$ python -q
>>> import numpy as np
>>> from numpy import linalg as LA
>>> np.set_printoptions(precision=2, suppress=True, linewidth=160, legacy="1.25")
>>> E = np.load("data.npy")
>>> E
array([[-1, -1, -2, -1, -3],
       [ 0, -3, -2,  3,  2],
       [ 0,  0, -1,  3, -1],
       [ 0,  0,  0,  0, -1],
       [ 0,  0,  0,  0,  2]])
>>> ang = np.radians(120)
>>> R = np.eye(5)
>>> R[3, 3] = R[0, 0] = np.cos(ang)
>>> R[3, 0], R[0, 3] = -np.sin(ang), np.sin(ang)
>>> R
array([[-0.5 ,  0.  ,  0.  ,  0.87,  0.  ],
       [ 0.  ,  1.  ,  0.  ,  0.  ,  0.  ],
       [ 0.  ,  0.  ,  1.  ,  0.  ,  0.  ],
       [-0.87,  0.  ,  0.  , -0.5 ,  0.  ],
       [ 0.  ,  0.  ,  0.  ,  0.  ,  1.  ]])
>>> B = E @ R.T
>>> np.allclose(E @ E.T, B @ B.T)
True
>>> B
array([[-0.37, -1.  , -2.  ,  1.37, -3.  ],
       [ 2.6 , -3.  , -2.  , -1.5 ,  2.  ],
       [ 2.6 ,  0.  , -1.  , -1.5 , -1.  ],
       [ 0.  ,  0.  ,  0.  ,  0.  , -1.  ],
       [ 0.  ,  0.  ,  0.  ,  0.  ,  2.  ]])
>>> round(float(LA.det(R)), 2), round(np.trace(R), 2)
(1.0, 2.0)
>>> np.allclose(LA.norm(E, axis=1), LA.norm(B, axis=1))
True
>>> np.round(LA.svd(E, compute_uv=False), 2) + 0, np.round(LA.svd(B, compute_uv=False), 2) + 0
(array([5.56, 4.47, 2.58, 0.72, 0.  ]), array([5.56, 4.47, 2.58, 0.72, 0.  ]))
>>> r0, g = B[3], B[2]
>>> r0 @ r0
1.0
>>> p = (r0 @ g) / (r0 @ r0) * r0
>>> g - p
array([ 2.6,  0. , -1. , -1.5,  0. ])
>>> (g - p) @ r0
0.0
>>> LA.matrix_rank(np.outer(r0, g))
1
>>> hat = np.triu(np.array([[1, 3, 2, 3, 5],
...     [1, 5, 4, 4, 3],
...     [0, 5, 3, 4, 3],
...     [4, 3, 0, 3, 4],
...     [1, 3, 4, 4, 5]]), 1) + np.eye(5)
>>> B = hat @ E @ LA.inv(hat)
>>> hat @ E - E @ hat
array([[ 0., -6., -2., 30., 29.],
       [ 0.,  0.,  8., 32.,  1.],
       [ 0.,  0.,  0.,  4., -7.],
       [ 0.,  0.,  0.,  0.,  8.],
       [ 0.,  0.,  0.,  0.,  0.]])
>>> LA.matrix_rank(B)
4
>>> B
array([[ -1.,  -7.,  20., -35., 114.],
       [  0.,  -3.,   6.,   3., -21.],
       [  0.,   0.,  -1.,   7., -24.],
       [  0.,   0.,   0.,   0.,   7.],
       [  0.,   0.,   0.,   0.,   2.]])
>>> rng = np.random.default_rng(201)
>>> lab = rng.integers(0, 2, 14)
>>> m1 = np.triu((lab[:, None] == lab) & (rng.random((14, 14)) < 0.8), 1).astype(int)
>>> m1 += m1.T
>>> m1
array([[0, 0, 0, 0, 0, 1, 0, 0, 0, 0, 0, 0, 0, 0],
       [0, 0, 0, 1, 1, 0, 1, 1, 1, 1, 1, 1, 1, 0],
       [0, 0, 0, 0, 0, 1, 0, 0, 0, 0, 0, 0, 0, 1],
       [0, 1, 0, 0, 1, 0, 1, 0, 1, 1, 1, 1, 0, 0],
       [0, 1, 0, 1, 0, 0, 1, 1, 1, 1, 0, 1, 1, 0],
       [1, 0, 1, 0, 0, 0, 0, 0, 0, 0, 0, 0, 0, 1],
       [0, 1, 0, 1, 1, 0, 0, 0, 1, 1, 1, 1, 1, 0],
       [0, 1, 0, 0, 1, 0, 0, 0, 1, 0, 1, 1, 1, 0],
       [0, 1, 0, 1, 1, 0, 1, 1, 0, 1, 1, 0, 1, 0],
       [0, 1, 0, 1, 1, 0, 1, 0, 1, 0, 1, 1, 1, 0],
       [0, 1, 0, 1, 0, 0, 1, 1, 1, 1, 0, 1, 1, 0],
       [0, 1, 0, 1, 1, 0, 1, 1, 0, 1, 1, 0, 1, 0],
       [0, 1, 0, 0, 1, 0, 1, 1, 1, 1, 1, 1, 0, 0],
       [0, 0, 1, 0, 0, 1, 0, 0, 0, 0, 0, 0, 0, 0]])
>>> [round(float(x), 2) for x in LA.svd(m1, compute_uv=False)[:3]]
[7.86, 2.44, 2.17]
>>> LA.matrix_rank(m1, rtol=0.1)
10
>>> np.argsort(-LA.norm(m1, axis=0).round(6), kind="stable")[:3]
array([1, 4, 6])
>>> LA.cond(m1) > 100
True
>>> feats = np.load("arr.npy")
>>> feats
array([[  0,   0,   0,   0,   0,   0,   0,   0,   0,   0,   0,   0],
       [  6,  -3,   0,   6,  15,  -9, -12,   9,  -6,  15,  15,  12],
       [  4,  -2,   0,   4,  10,  -6,  -8,   6,  -4,  10,  10,   8],
       [  0,   0,   0,   0,   0,   0,   0,   0,   0,   0,   0,   0],
       [  6,  -3,   0,   6,  15,  -9, -12,   9,  -6,  15,  15,  12],
       [  6,  -3,   0,   6,  15,  -9, -12,   9,  -6,  15,  15,  12],
       [  2,  -1,   0,   2,   5,  -3,  -4,   3,  -2,   5,   5,   4],
       [  2,  -1,   0,   2,   5,  -3,  -4,   3,  -2,   5,   5,   4],
       [  2,  -1,   0,   2,   5,  -3,  -4,   3,  -2,   5,   5,   4]])
>>> x0 = np.array([1, -3, -3, 0, -1, -2, -3, -3, 0, 0, 1, -3])
>>> h = np.maximum(feats @ x0, 0)
>>> feats.T @ h
array([ 136,  -68,    0,  136,  340, -204, -272,  204, -136,  340,  340,  272])
